>>> import numpy as np
>>> import numpy.linalg as la
>>> np.set_printoptions(suppress=True, linewidth=120)
>>> def rd(a):
...     return np.round(a, 1) + 0
... 
>>> M = np.array([[-1.7, -1.2, -0.4, -0.2, 0.3, -0.4, 0.5, -0.3],
...     [-1.2, 0.9, -0.8, -0.1, 0.5, -0.3, 1.2, 0.0],
...     [-0.4, -0.8, 0.1, -0.1, -0.7, -1.2, -0.6, -1.5],
...     [-0.2, -0.1, -0.1, -2.8, 0.0, 0.5, -0.1, 0.6],
...     [0.3, 0.5, -0.7, 0.0, 1.5, -0.8, 1.2, -0.4],
...     [-0.4, -0.3, -1.2, 0.5, -0.8, -1.1, -0.5, 2.1],
...     [0.5, 1.2, -0.6, -0.1, 1.2, -0.5, -1.5, 0.0],
...     [-0.3, 0.0, -1.5, 0.6, -0.4, 2.1, 0.0, -0.4]])
>>> print(M)
[[-1.7 -1.2 -0.4 -0.2  0.3 -0.4  0.5 -0.3]
 [-1.2  0.9 -0.8 -0.1  0.5 -0.3  1.2  0. ]
 [-0.4 -0.8  0.1 -0.1 -0.7 -1.2 -0.6 -1.5]
 [-0.2 -0.1 -0.1 -2.8  0.   0.5 -0.1  0.6]
 [ 0.3  0.5 -0.7  0.   1.5 -0.8  1.2 -0.4]
 [-0.4 -0.3 -1.2  0.5 -0.8 -1.1 -0.5  2.1]
 [ 0.5  1.2 -0.6 -0.1  1.2 -0.5 -1.5  0. ]
 [-0.3  0.  -1.5  0.6 -0.4  2.1  0.  -0.4]]
>>> # symmetric
>>> evals, V = la.eigh(M)
>>> x = np.array([0, -2, 2, -2, 0, 2, -2, 1])
>>> rd(V * np.maximum(evals, 0) @ V.T)
array([[ 0.2, -0.3,  0.1,  0. ,  0.2, -0.1,  0. , -0.1],
       [-0.3,  1.4, -0.5,  0. ,  0.6, -0.1,  0.6,  0.1],
       [ 0.1, -0.5,  1.1, -0.2, -0.5, -0.7, -0.3, -0.9],
       [ 0. ,  0. , -0.2,  0. , -0.1,  0.2,  0. ,  0.2],
       [ 0.2,  0.6, -0.5, -0.1,  1.8, -0.5,  0.8, -0.3],
       [-0.1, -0.1, -0.7,  0.2, -0.5,  0.9, -0.2,  1. ],
       [ 0. ,  0.6, -0.3,  0. ,  0.8, -0.2,  0.4, -0.1],
       [-0.1,  0.1, -0.9,  0.2, -0.3,  1. , -0.1,  1.1]])
>>> rd(V * np.abs(evals) @ V.T)
array([[ 2. ,  0.5,  0.5,  0.2,  0.2,  0.2, -0.5,  0.1],
       [ 0.5,  1.9, -0.3,  0.1,  0.8,  0.1,  0. ,  0.2],
       [ 0.5, -0.3,  2.2, -0.2, -0.2, -0.2,  0. , -0.4],
       [ 0.2,  0.1, -0.2,  2.9, -0.2, -0.1,  0. , -0.2],
       [ 0.2,  0.8, -0.2, -0.2,  2.1, -0.3,  0.4, -0.3],
       [ 0.2,  0.1, -0.2, -0.1, -0.3,  2.9,  0.1, -0.1],
       [-0.5,  0. ,  0. ,  0. ,  0.4,  0.1,  2.4, -0.1],
       [ 0.1,  0.2, -0.4, -0.2, -0.3, -0.1, -0.1,  2.7]])
